In [1]: import numpy as np

In [2]: import numpy.linalg as la

In [3]: np.set_printoptions(precision=3, suppress=True, linewidth=160)

In [4]: rd = lambda a: np.round(a, 3) + 0

In [5]: J = np.load("w.npy")

In [6]: print(J)
[[-1.509 -1.1    0.5  ]
 [ 5.097  0.2   -1.7  ]
 [ 3.291 -0.5   -1.1  ]
 [-0.932 -1.1    0.3  ]
 [-2.714  0.9    0.9  ]
 [ 4.514  1.9   -1.5  ]
 [-3.626 -1.1    1.2  ]
 [-0.011 -0.1    0.   ]
 [ 0.558  0.2   -0.2  ]
 [-1.809  2.1    0.6  ]
 [-1.524  0.     0.5  ]
 [-1.187 -1.8    0.4  ]
 [ 1.783  1.3   -0.6  ]
 [-6.886 -0.9    2.3  ]
 [ 1.469 -0.7   -0.5  ]
 [-1.494 -1.3    0.5  ]
 [-0.911 -0.5    0.3  ]]

In [7]: proj = J @ la.solve(J.T @ J, J.T)

In [8]: print(rd(proj @ J[:, 1]))
[-1.1  0.2 -0.5 -1.1  0.9  1.9 -1.1 -0.1  0.2  2.1  0.  -1.8  1.3 -0.9 -0.7 -1.3 -0.5]

In [9]: print(rd(la.eigvalsh(proj)))
[0. 0. 0. 0. 0. 0. 0. 0. 0. 0. 0. 0. 0. 0. 1. 1. 1.]

In [10]: print(rd(np.trace(proj)))
3.0

In [11]: G = np.cov(J, rowvar=False)

In [12]: print(G.shape)
(3, 3)

In [13]: print(rd(G))
[[ 8.871  1.228 -2.958]
 [ 1.228  1.288 -0.409]
 [-2.958 -0.409  0.986]]

In [14]: print(rd(np.corrcoef(J[:, 1], J[:, 2])[0, 1]))
-0.363

In [15]: print(rd(J.std(axis=0)))
[2.889 1.101 0.963]

In [16]: x = np.array([0, 6, 6])

In [17]: h1 = np.maximum(J @ x, 0)

In [18]: print(rd(np.maximum(J @ (3 * x), 0)))
[ 0.   0.   0.   0.  32.4  7.2  1.8  0.   0.  48.6  9.   0.  12.6 25.2  0.   0.   0. ]

In [19]: print(rd(np.tanh(J @ x)))
[-0.999 -1.    -1.    -1.     1.     0.984  0.537 -0.537  0.     1.     0.995 -1.     1.     1.    -1.    -1.    -0.834]

In [20]: print(rd(np.maximum(J @ x, 0) - np.maximum(-J @ x, 0)))
[-3.6 -9.  -9.6 -4.8 10.8  2.4  0.6 -0.6  0.  16.2  3.  -8.4  4.2  8.4 -7.2 -4.8 -1.2]

In [21]: Xc = J - J.mean(axis=0)

In [22]: V = la.svd(Xc)[2][:2]

In [23]: out = Xc - Xc @ V.T @ V

In [24]: print(rd(np.cov(Xc @ V.T, rowvar=False)))
[[10.048  0.   ]
 [ 0.     1.096]]

In [25]: X = np.load("block14.npy")

In [26]: print(X)
[[ 2  0  2]
 [ 3 -4 -2]
 [ 1 -1  5]]

In [27]: print(rd(np.sort(np.abs(la.eigvals(X)))))
[1.736 4.327 5.591]

In [28]: print(X @ X)
[[ 6 -2 14]
 [-8 18  4]
 [ 4 -1 29]]

In [29]: print(rd(la.det(X)))
-42.0

In [30]: la.determinant(X)
AttributeError: module 'numpy.linalg' has no attribute 'determinant'


In [31]: print(np.allclose(X, X.T))
False

In [32]: print(rd(np.abs(la.eigvals(X)).max()))
5.591

In [33]: u = np.array([1, -3, 1])

In [34]: out = X + np.outer(u, np.eye(3)[1])

In [35]: print(rd(la.det(out) / la.det(X)), rd(1 + la.solve(X, u)[1]))
1.738 1.738

In [36]: out = X / np.sqrt((X ** 2).mean(axis=1, keepdims=True))

In [37]: print(la.matrix_rank(X - X.mean(axis=1, keepdims=True)))
2

In [38]: print(rd(out[0]))
[1.225 0.    1.225]

In [39]: O = X.astype(float).copy()

In [40]: for j in range(3):
    ...:     O[:, j] -= O[:, :j] @ (O[:, :j].T @ O[:, j])
    ...:     O[:, j] /= la.norm(O[:, j])
    ...: 

In [41]: print(rd(O))
[[ 0.535  0.837 -0.12 ]
 [ 0.802 -0.547 -0.241]
 [ 0.267 -0.032  0.963]]

In [42]: rng = np.random.default_rng(58661)

In [43]: idx = rng.permutation(3)

In [44]: out = X[:, idx] * rng.choice([-1, 1], 3)

In [45]: print(out)
[[ 0  2  2]
 [-4 -2  3]
 [-1  5  1]]

In [46]: Uu, _, vt = la.svd(X.T @ out)

In [47]: print(idx)
[1 2 0]

In [48]: print(rd(Uu @ vt))
[[0. 0. 1.]
 [1. 0. 0.]
 [0. 1. 0.]]

In [49]: print(rd(la.lstsq(X, out)[0]))
[[0. 0. 1.]
 [1. 0. 0.]
 [0. 1. 0.]]

In [50]: mat = np.array([[2, -1, 2], [-3, 2, -2], [0, -3, -2]])

In [51]: mat[-1] = mat[0] + 2 * mat[1]

In [52]: print(mat)
[[ 2 -1  2]
 [-3  2 -2]
 [-4  3 -2]]

In [53]: # looks like rank 2

In [54]: u, v = mat[2], mat[1]

In [55]: print(u @ v)
22

In [56]: print(u @ u)
29

In [57]: pr = (u @ v) / (u @ u) * u

In [58]: print(rd(v - pr))
[ 0.034 -0.276 -0.483]

In [59]: print(rd(pr))
[-3.034  2.276 -1.517]

In [60]: out = mat + rng.integers(-2, 3, (3, 2)) @ rng.integers(-2, 3, (2, 3))

In [61]: print(out)
[[ 6 -3 -2]
 [-3  1  4]
 [-2  2 -4]]

In [62]: print(out - mat)
[[ 4 -2 -4]
 [ 0 -1  6]
 [ 2 -1 -2]]

In [63]: print(np.abs(out - mat).sum(axis=1))
[10  7  5]

In [64]: out = np.array([[-9], [-2], [0]])

In [65]: K = np.block([[np.zeros((3, 3)), out], [out.T, np.zeros((1, 1))]])

In [66]: print(K)
[[ 0.  0.  0. -9.]
 [ 0.  0.  0. -2.]
 [ 0.  0.  0.  0.]
 [-9. -2.  0.  0.]]

In [67]: u = np.array([3, 1, 0])

In [68]: print(np.correlate(mat[1], mat[2], "full"))
[  6 -13  22 -14   8]

In [69]: print(np.array([np.convolve(row, u, "same") for row in mat]))
[[-1  5  2]
 [ 3 -4 -2]
 [ 5 -3 -2]]

In [70]: print(la.norm(K, axis=1).argmax())
3

In [71]: print(rd(la.norm(K, axis=1)))
[9.   2.   0.   9.22]

In [72]: print(rd(la.norm(K, axis=0)))
[9.   2.   0.   9.22]

In [73]: print(rd(la.norm(K, "nuc")))
18.439

In [74]: arr = np.load("sample11.npy")

In [75]: print(arr)
[[  0   3]
 [  3 -10]]

In [76]: x = np.array([3, 0])

In [77]: target = arr @ x

In [78]: b, lr = np.zeros(2), 1 / la.norm(arr, 2) ** 2

In [79]: for i in range(25):
    ...:     b -= lr * arr.T @ (arr @ b - target)
    ...:     if i % 5 == 0: print(i, round(la.norm(arr @ b - target), 3))
    ...: 
0 2.388
5 2.319
10 2.251
15 2.186
20 2.122

In [80]: print(rd(la.cond(arr)))
13.034

In [81]: print(rd(b))
[ 0.596 -0.666]

In [82]: w, V = la.eigh(arr)

In [83]: print(rd(w.sum()), np.trace(arr))
-10.0 -10

In [84]: print(rd(w))
[-10.831   0.831]

In [85]: w, V = la.eigh(arr)

In [86]: x = np.array([-5, 5])

In [87]: print(rd(la.eigvalsh(arr[1:, 1:])))
[-10.]

In [88]: print(rd(V * np.abs(w) @ V.T))
[[ 1.543 -2.572]
 [-2.572 10.118]]

In [89]: print(x @ arr @ x)
-400

In [90]: out = np.array([[8, 8, 9], [-4, 9, -8], [9, 1, -8]])

In [91]: W0 = np.triu(out)

In [92]: print(W0)
[[ 8  8  9]
 [ 0  9 -8]
 [ 0  0 -8]]

In [93]: print(la.matrix_power(W0 - np.diag(np.diag(W0)), 3))
[[0 0 0]
 [0 0 0]
 [0 0 0]]

In [94]: print(rd(np.sort(la.eigvals(W0))))
[-8.  8.  9.]

In [95]: print(np.prod(np.diag(W0)), rd(la.det(W0)))
-576 -576.0

In [96]: print(W0 @ W0)
[[ 64 136 -64]
 [  0  81  -8]
 [  0   0  64]]

In [97]: print(la.matrix_rank(W0 - W0[0, 0] * np.eye(3)))
2

In [98]: feats = np.load("layer1.npy")

In [99]: print(feats)
[[-2  0 -1 -2]
 [ 2  2 -3  2]
 [ 3  1  0 -2]
 [ 0 -2  1  1]]

In [100]: out = feats / np.sqrt((feats ** 2).mean(axis=1, keepdims=True))

In [101]: print(la.matrix_rank(out) == la.matrix_rank(feats))
True

In [102]: print(la.matrix_rank(feats - feats.mean(axis=1, keepdims=True)))
3

In [103]: print(rd(out[2]))
[ 1.604  0.535  0.    -1.069]

In [104]: print(feats - feats.mean(axis=1, keepdims=True))
[[-0.75  1.25  0.25 -0.75]
 [ 1.25  1.25 -3.75  1.25]
 [ 2.5   0.5  -0.5  -2.5 ]
 [ 0.   -2.    1.    1.  ]]

In [105]: proj = np.triu(np.array([[1, 0, -2, -4], [-3, 5, 5, 3], [0, -5, -5, -1], [4, 1, -5, 5]]), 1) + np.eye(4)

In [106]: out = proj @ feats @ la.inv(proj)

In [107]: print(la.matrix_rank(out))
4

In [108]: print(proj @ feats - feats @ proj)
[[-6.  6. -8. -9.]
 [15. -1. -3. -8.]
 [ 0.  2.  0.  8.]
 [ 0.  0. 10.  7.]]

In [109]: O, V = la.qr(feats[:, :3])[0], la.qr(feats[:, 3:])[0]

In [110]: s = la.svd(O.T @ V, compute_uv=False)

In [111]: print(rd(s))
[0.53]

In [112]: print(rd(np.degrees(np.arccos(s.clip(0, 1)))))
[57.976]

In [113]: print((s > 0.9).sum())
0

In [114]: data = np.loadtxt("case16.csv", delimiter=",")

In [115]: print(rd(data))
[[ 0.321  0.321  0.321 -0.107]
 [ 0.321  0.321  0.321 -0.107]
 [ 0.321  0.321  0.321 -0.107]
 [-0.107 -0.107 -0.107  0.036]]

In [116]: print(np.allclose(data, data.T))
True

In [117]: print(rd((data + data.T) / 2))
[[ 0.321  0.321  0.321 -0.107]
 [ 0.321  0.321  0.321 -0.107]
 [ 0.321  0.321  0.321 -0.107]
 [-0.107 -0.107 -0.107  0.036]]

In [118]: assert data == data.T
ValueError: The truth value of an array with more than one element is ambiguous. Use a.any() or a.all()


In [119]: print(rd(np.sort(np.abs(la.eigvals(data)))))
[0. 0. 0. 1.]

In [120]: print(np.allclose(data @ data.T, data.T @ data))
True

In [121]: print(rd(data @ data))
[[ 0.321  0.321  0.321 -0.107]
 [ 0.321  0.321  0.321 -0.107]
 [ 0.321  0.321  0.321 -0.107]
 [-0.107 -0.107 -0.107  0.036]]

In [122]: proj = np.triu(np.array([[7, -1, -8, 5], [0, 7, -6, -4], [-8, -3, -8, 5], [1, 0, 9, -8]]), 1) + np.eye(4)

In [123]: out = proj @ data @ la.inv(proj)

In [124]: print(rd(np.poly(out)))
[ 1. -1.  0.  0.  0.]

In [125]: print(rd(np.poly(data)))
[ 1. -1.  0.  0.  0.]

In [126]: print(rd(np.einsum("ii->", data)))
1.0

In [127]: print(rd(np.einsum("ij,ji->", data, data)))
1.0

In [128]: print(rd(la.det(data.T)))
0.0

In [129]: print(rd(la.eigvals(data).sum().real))
1.0

In [130]: print(rd(la.det(2 * data)), rd(la.det(data)))
0.0 0.0

In [131]: print(rd(np.kron(np.eye(2, dtype=int), data)))
[[ 0.321  0.321  0.321 -0.107  0.     0.     0.     0.   ]
 [ 0.321  0.321  0.321 -0.107  0.     0.     0.     0.   ]
 [ 0.321  0.321  0.321 -0.107  0.     0.     0.     0.   ]
 [-0.107 -0.107 -0.107  0.036  0.     0.     0.     0.   ]
 [ 0.     0.     0.     0.     0.321  0.321  0.321 -0.107]
 [ 0.     0.     0.     0.     0.321  0.321  0.321 -0.107]
 [ 0.     0.     0.     0.     0.321  0.321  0.321 -0.107]
 [ 0.     0.     0.     0.    -0.107 -0.107 -0.107  0.036]]
